$ python -q
>>> import numpy as np
>>> np.set_printoptions(suppress=True, linewidth=140)
>>> rnd = lambda a: np.round(a, 2) + 0
>>> A2 = np.array([[5, -5, 0, -1], [5, 1, 1, -5], [-3, 3, 4, 0], [-5, -3, 5, 4]])
>>> C = np.array([[3, 1, -1, 0, 2, 2],
...     [0, -2, 0, 3, 0, -1],
...     [-3, -3, -1, -2, -1, -2],
...     [2, 1, 3, -2, 1, -1],
...     [-3, 0, 3, 1, -1, 1],
...     [0, -3, -2, 2, 2, 3]])
>>> arr = np.block([[A2, np.array([[0, 1, 5, 3, 1, 1],
...     [2, 4, 5, 1, 2, 0],
...     [0, 2, 1, 0, 2, 1],
...     [3, 4, 3, 2, 3, 4]])], [np.zeros((6, 4)), C]])
>>> print(arr)
[[ 5. -5.  0. -1.  0.  1.  5.  3.  1.  1.]
 [ 5.  1.  1. -5.  2.  4.  5.  1.  2.  0.]
 [-3.  3.  4.  0.  0.  2.  1.  0.  2.  1.]
 [-5. -3.  5.  4.  3.  4.  3.  2.  3.  4.]
 [ 0.  0.  0.  0.  3.  1. -1.  0.  2.  2.]
 [ 0.  0.  0.  0.  0. -2.  0.  3.  0. -1.]
 [ 0.  0.  0.  0. -3. -3. -1. -2. -1. -2.]
 [ 0.  0.  0.  0.  2.  1.  3. -2.  1. -1.]
 [ 0.  0.  0.  0. -3.  0.  3.  1. -1.  1.]
 [ 0.  0.  0.  0.  0. -3. -2.  2.  2.  3.]]
>>> rng = np.random.default_rng(34)
>>> lab = rng.permutation(10)
>>> A2 = arr[:, lab] * rng.choice([-1, 1], 10)
>>> print(A2)
[[-1. -1.  1. -0.  5.  5.  3.  1.  5.  0.]
 [-4. -0.  2. -1.  5. -1.  1.  5.  5.  2.]
 [-2. -1.  2. -4. -3. -3.  0. -0.  1.  0.]
 [-4. -4.  3. -5. -5.  3.  2. -4.  3.  3.]
 [-1. -2.  2. -0.  0. -0.  0. -0. -1.  3.]
 [ 2.  1.  0. -0.  0. -0.  3. -0.  0.  0.]
 [ 3.  2. -1. -0.  0. -0. -2. -0. -1. -3.]
 [-1.  1.  1. -0.  0. -0. -2. -0.  3.  2.]
 [-0. -1. -1. -0.  0. -0.  1. -0.  3. -3.]
 [ 3. -3.  2. -0.  0. -0.  2. -0. -2.  0.]]
>>> left, _, vt = np.linalg.svd(arr.T @ A2)
>>> print(lab)
[5 9 8 2 0 1 7 3 6 4]
>>> print(rnd(np.linalg.lstsq(arr, A2)[0]))
[[ 0.  0.  0.  0.  1.  0.  0.  0.  0.  0.]
 [ 0.  0.  0.  0.  0. -1.  0.  0.  0.  0.]
 [ 0.  0.  0. -1.  0.  0.  0.  0.  0.  0.]
 [ 0.  0.  0.  0.  0.  0.  0. -1.  0.  0.]
 [ 0.  0.  0.  0.  0.  0.  0.  0.  0.  1.]
 [-1.  0.  0.  0.  0.  0.  0.  0.  0.  0.]
 [ 0.  0.  0.  0.  0.  0.  0.  0.  1.  0.]
 [ 0.  0.  0.  0.  0.  0.  1.  0.  0.  0.]
 [ 0.  0.  1.  0.  0.  0.  0.  0.  0.  0.]
 [ 0. -1.  0.  0.  0.  0.  0.  0.  0.  0.]]
>>> print(rnd(left @ vt))
[[ 0.  0.  0.  0.  1.  0.  0.  0.  0.  0.]
 [ 0.  0.  0.  0.  0. -1.  0.  0.  0.  0.]
 [ 0.  0.  0. -1.  0.  0.  0.  0.  0.  0.]
 [ 0.  0.  0.  0.  0.  0.  0. -1.  0.  0.]
 [ 0.  0.  0.  0.  0.  0.  0.  0.  0.  1.]
 [-1.  0.  0.  0.  0.  0.  0.  0.  0.  0.]
 [ 0.  0.  0.  0.  0.  0.  0.  0.  1.  0.]
 [ 0.  0.  0.  0.  0.  0.  1.  0.  0.  0.]
 [ 0.  0.  1.  0.  0.  0.  0.  0.  0.  0.]
 [ 0. -1.  0.  0.  0.  0.  0.  0.  0.  0.]]
